% ipython --no-banner

In [1]: import numpy as np

In [2]: import numpy.linalg as la

In [3]: np.set_printoptions(precision=3, suppress=True, linewidth=140, floatmode="fixed")

In [4]: A = np.loadtxt("w.csv", delimiter=",")

In [5]: A
Out[5]: 
array([[-0.894, -0.973, -1.501],
       [ 1.789, -0.487, -0.750],
       [ 0.000, -1.678,  1.088]])

In [6]: np.round(A.T @ A, 3) + 0
Out[6]: 
array([[4.000, 0.000, 0.000],
       [0.000, 4.000, 0.000],
       [0.000, 0.000, 4.000]])

In [7]: la.pinv(A)
Out[7]: 
array([[-0.224,  0.447,  0.000],
       [-0.243, -0.122, -0.420],
       [-0.375, -0.188,  0.272]])

In [8]: la.norm(A, axis=0)
Out[8]: array([2.000, 2.000, 2.000])

In [9]: np.round(A @ A.T, 3) + 0
Out[9]: 
array([[4.000, 0.000, 0.000],
       [0.000, 4.000, 0.000],
       [0.000, 0.000, 4.000]])

In [10]: P = np.triu(np.array([[3, -2, 2], [0, 1, 2], [-3, 2, -3]]), 1) + np.eye(3)

In [11]: other = P @ A @ la.inv(P)

In [12]: P @ A - A @ P
Out[12]: 
array([[-3.578, -4.172,  7.413],
       [ 0.000,  0.222, -0.428],
       [ 0.000,  0.000,  3.356]])

In [13]: np.poly(other)
Out[13]: array([ 1.000,  0.293, -0.586, -8.000])

In [14]: round(np.trace(other), 3), round(np.trace(A), 3)
Out[14]: (np.float64(-0.293), np.float64(-0.293))

In [15]: arr = np.array([[1, -2, 4, -8], [1, -1, 1, -1], [1, 0, 0, 0], [1, 1, 1, 1]])

In [16]: # row 0 dominates

In [17]: np.kron(np.eye(2, dtype=int), arr)
Out[17]: 
array([[ 1, -2,  4, -8,  0,  0,  0,  0],
       [ 1, -1,  1, -1,  0,  0,  0,  0],
       [ 1,  0,  0,  0,  0,  0,  0,  0],
       [ 1,  1,  1,  1,  0,  0,  0,  0],
       [ 0,  0,  0,  0,  1, -2,  4, -8],
       [ 0,  0,  0,  0,  1, -1,  1, -1],
       [ 0,  0,  0,  0,  1,  0,  0,  0],
       [ 0,  0,  0,  0,  1,  1,  1,  1]])

In [18]: la.eigvals(arr)
Out[18]: array([ 1.574+3.043j,  1.574-3.043j, -1.436+0.000j, -0.712+0.000j])

In [19]: np.round(la.det(arr.T), 3)
Out[19]: np.float64(12.0)

In [20]: np.poly(arr)
Out[20]: array([ 1.000, -1.000,  6.000, 22.000, 12.000])

In [21]: arr.shape
Out[21]: (4, 4)

In [22]: arr.mean(axis=0)
Out[22]: array([ 1.000, -0.500,  1.500, -2.000])

In [23]: arr.sum(axis=1)
Out[23]: array([-5,  0,  1,  4])

In [24]: la.svd(arr, compute_uv=False)
Out[24]: array([9.380, 2.114, 1.117, 0.542])

In [25]: np.count_nonzero(arr)
Out[25]: np.int64(13)

In [26]: arr[:, 4]
Traceback (most recent call last):
  Cell In[26], line 1
    arr[:, 4]
IndexError: index 4 is out of bounds for axis 1 with size 4


In [27]: arr - arr[0]
Out[27]: 
array([[ 0,  0,  0,  0],
       [ 0,  1, -3,  7],
       [ 0,  2, -4,  8],
       [ 0,  3, -3,  9]])

In [28]: np.diff(arr, axis=0)
Out[28]: 
array([[ 0,  1, -3,  7],
       [ 0,  1, -1,  1],
       [ 0,  1,  1,  1]])

In [29]: np.trace(arr)
Out[29]: np.int64(1)

In [30]: la.matrix_power(arr, 3)
Out[30]: 
array([[-33,   4, -42,  34],
       [ -8,  -6, -10,  -6],
       [ -5,  -8,  -6, -14],
       [  0, -14,   6, -38]])

In [31]: arr @ arr
Out[31]: 
array([[ -5,  -8,  -6, -14],
       [  0,  -2,   2,  -8],
       [  1,  -2,   4,  -8],
       [  4,  -2,   6,  -8]])

In [32]: other = np.array([[1, 1], [1, 2]])

In [33]: cent = np.kron(other, arr)

In [34]: la.matrix_rank(cent)
Out[34]: np.int64(8)

In [35]: cent.shape
Out[35]: (8, 8)

In [36]: round(la.norm(cent, 2), 3), round(float(la.norm(other, 2) * la.norm(arr, 2)), 3)
Out[36]: (np.float64(24.558), 24.558)

In [37]: cent
Out[37]: 
array([[  1,  -2,   4,  -8,   1,  -2,   4,  -8],
       [  1,  -1,   1,  -1,   1,  -1,   1,  -1],
       [  1,   0,   0,   0,   1,   0,   0,   0],
       [  1,   1,   1,   1,   1,   1,   1,   1],
       [  1,  -2,   4,  -8,   2,  -4,   8, -16],
       [  1,  -1,   1,  -1,   2,  -2,   2,  -2],
       [  1,   0,   0,   0,   2,   0,   0,   0],
       [  1,   1,   1,   1,   2,   2,   2,   2]])

In [38]: x0 = np.array([3, 4, -5, -2])

In [39]: y = arr @ x0

In [40]: coef, lr = np.zeros(4), 1 / la.norm(arr, 2) ** 2

In [41]: for i in range(20):
    ...:     coef -= lr * arr.T @ (arr @ coef - y)
    ...:     if i % 5 == 0: print(i, round(la.norm(arr @ coef - y), 3))
    ...: 
0 3.935
5 3.868
10 3.803
15 3.739

In [42]: round(la.cond(arr), 3)
Out[42]: np.float64(17.318)

In [43]: coef
Out[43]: array([ 0.031,  0.483, -0.754,  0.670])

In [44]: J = np.load("arr.npy")

In [45]: J
Out[45]: 
array([[  4,  -9,   6,  -7,   3,  -5],
       [  3,  -1,  -3,  -2,   0, -10],
       [  7,   8,  -4,   2,  -7,  -6],
       [  1, -10,   0,  -7,   6, -13],
       [  0,   0,   3,  -4,   8,  -3],
       [  8,   9,   4,   1,  -3,  11],
       [ -3,  -1,  -6,   0,   3,  -8],
       [  1,   8,  -7,   4,  -4,  -4],
       [  1,   8,  -4,   0,   4,  -7],
       [ 11,   8,  -2,   3, -11,   4],
       [  6,   0,   3,  -2,  -3,  -2],
       [  9,  -1,   1,  -2,  -5,   1],
       [  0,   0,   0,   0,   0,   0],
       [  6,   0,   3,  -2,  -3,  -2],
       [  7,  -8,  15, -11,   8,   0],
       [  6,   0,   3,  -2,  -3,  -2],
       [ -3,  -1,  -6,   0,   3,  -8],
       [  3,   1,   9,  -4,   5,   5],
       [ 13,  -8,  18, -13,   5,  -2],
       [  5,  -1,  -1,  -3,  -1,  -9],
       [ -3,  -1,  -6,   0,   3,  -8]])

In [46]: # rows 10 and 13 are equal

In [47]: x0 = np.array([-3, -3, -2, -3, -2, 1])

In [48]: y = J @ x0

In [49]: coef, lr = np.zeros(6), 1 / la.norm(J, 2) ** 2

In [50]: for i in range(8):
    ...:     coef -= lr * J.T @ (J @ coef - y)
    ...:     if i % 2 == 0: print(i, round(la.norm(J @ coef - y), 3))
    ...: 
0 60.721
2 39.269
4 30.238
6 24.049

In [51]: np.round(la.cond(J), 3)
Out[51]: np.float64(149.78)

In [52]: coef
Out[52]: array([-1.994, -2.571, -0.653,  0.300, -0.101,  0.110])

In [53]: cen = J - J.mean(axis=0)

In [54]: vecs = la.svd(cen)[2][:5]

In [55]: other = cen - cen @ vecs.T @ vecs

In [56]: other.std(axis=0)
Out[56]: array([0.021, 0.013, 0.011, 0.052, 0.020, 0.007])

In [57]: (cen @ vecs.T).std(axis=0)
Out[57]: array([9.166, 7.643, 4.053, 2.320, 0.845])

In [58]: la.norm(other, axis=1).round(6).argmax()
Out[58]: np.int64(19)

In [59]: np.round(np.cov(cen @ vecs.T, rowvar=False), 3) + 0
Out[59]: 
array([[88.215,  0.000,  0.000,  0.000,  0.000],
       [ 0.000, 61.337,  0.000,  0.000,  0.000],
       [ 0.000,  0.000, 17.245,  0.000,  0.000],
       [ 0.000,  0.000,  0.000,  5.650,  0.000],
       [ 0.000,  0.000,  0.000,  0.000,  0.750]])

In [60]: np.round(la.norm(other) / la.norm(cen), 3)
Out[60]: np.float64(0.005)

In [61]: np.diag(vecs.T @ vecs)
Out[61]: array([0.889, 0.954, 0.971, 0.303, 0.895, 0.987])

In [62]: U, s, Vh = la.svd(J, full_matrices=False)

In [63]: U.shape, s.shape, Vh.shape
Out[63]: ((21, 6), (6,), (6, 6))

In [64]: np.round(U.T @ U, 3) + 0
Out[64]: 
array([[1.000, 0.000, 0.000, 0.000, 0.000, 0.000],
       [0.000, 1.000, 0.000, 0.000, 0.000, 0.000],
       [0.000, 0.000, 1.000, 0.000, 0.000, 0.000],
       [0.000, 0.000, 0.000, 1.000, 0.000, 0.000],
       [0.000, 0.000, 0.000, 0.000, 1.000, 0.000],
       [0.000, 0.000, 0.000, 0.000, 0.000, 1.000]])

In [65]: (s > 1e-8).sum()
Out[65]: np.int64(6)

In [66]: np.allclose(U * s @ Vh, J)
Out[66]: True

In [67]: np.round(U.T @ J @ Vh.T, 3) + 0
Out[67]: 
array([[44.098,  0.000,  0.000,  0.000,  0.000,  0.000],
       [ 0.000, 35.054,  0.000,  0.000,  0.000,  0.000],
       [ 0.000,  0.000, 27.458,  0.000,  0.000,  0.000],
       [ 0.000,  0.000,  0.000, 14.370,  0.000,  0.000],
       [ 0.000,  0.000,  0.000,  0.000,  4.476,  0.000],
       [ 0.000,  0.000,  0.000,  0.000,  0.000,  0.294]])

In [68]: feats = np.arange(42).reshape(6, 7) + -3

In [69]: feats
Out[69]: 
array([[-3, -2, -1,  0,  1,  2,  3],
       [ 4,  5,  6,  7,  8,  9, 10],
       [11, 12, 13, 14, 15, 16, 17],
       [18, 19, 20, 21, 22, 23, 24],
       [25, 26, 27, 28, 29, 30, 31],
       [32, 33, 34, 35, 36, 37, 38]])

In [70]: # null space of dimension 5

In [71]: U, s, Vh = la.svd(feats, full_matrices=False)

In [72]: (s > 1e-8).sum()
Out[72]: np.int64(2)

In [73]: round(np.sqrt((s ** 2).sum()), 3), np.round(la.norm(feats), 3)
Out[73]: (np.float64(137.96), np.float64(137.96))

In [74]: np.round(Vh @ Vh.T, 3) + 0
Out[74]: 
array([[1.000, 0.000, 0.000, 0.000, 0.000, 0.000],
       [0.000, 1.000, 0.000, 0.000, 0.000, 0.000],
       [0.000, 0.000, 1.000, 0.000, 0.000, 0.000],
       [0.000, 0.000, 0.000, 1.000, 0.000, 0.000],
       [0.000, 0.000, 0.000, 0.000, 1.000, 0.000],
       [0.000, 0.000, 0.000, 0.000, 0.000, 1.000]])

In [75]: np.round(U.T @ feats @ Vh.T, 3) + 0
Out[75]: 
array([[137.767,   0.000,   0.000,   0.000,   0.000,   0.000],
       [  0.000,   7.289,   0.000,   0.000,   0.000,   0.000],
       [  0.000,   0.000,   0.000,   0.000,   0.000,   0.000],
       [  0.000,   0.000,   0.000,   0.000,   0.000,   0.000],
       [  0.000,   0.000,   0.000,   0.000,   0.000,   0.000],
       [  0.000,   0.000,   0.000,   0.000,   0.000,   0.000]])

In [76]: np.allclose(U * s @ Vh, feats)
Out[76]: True
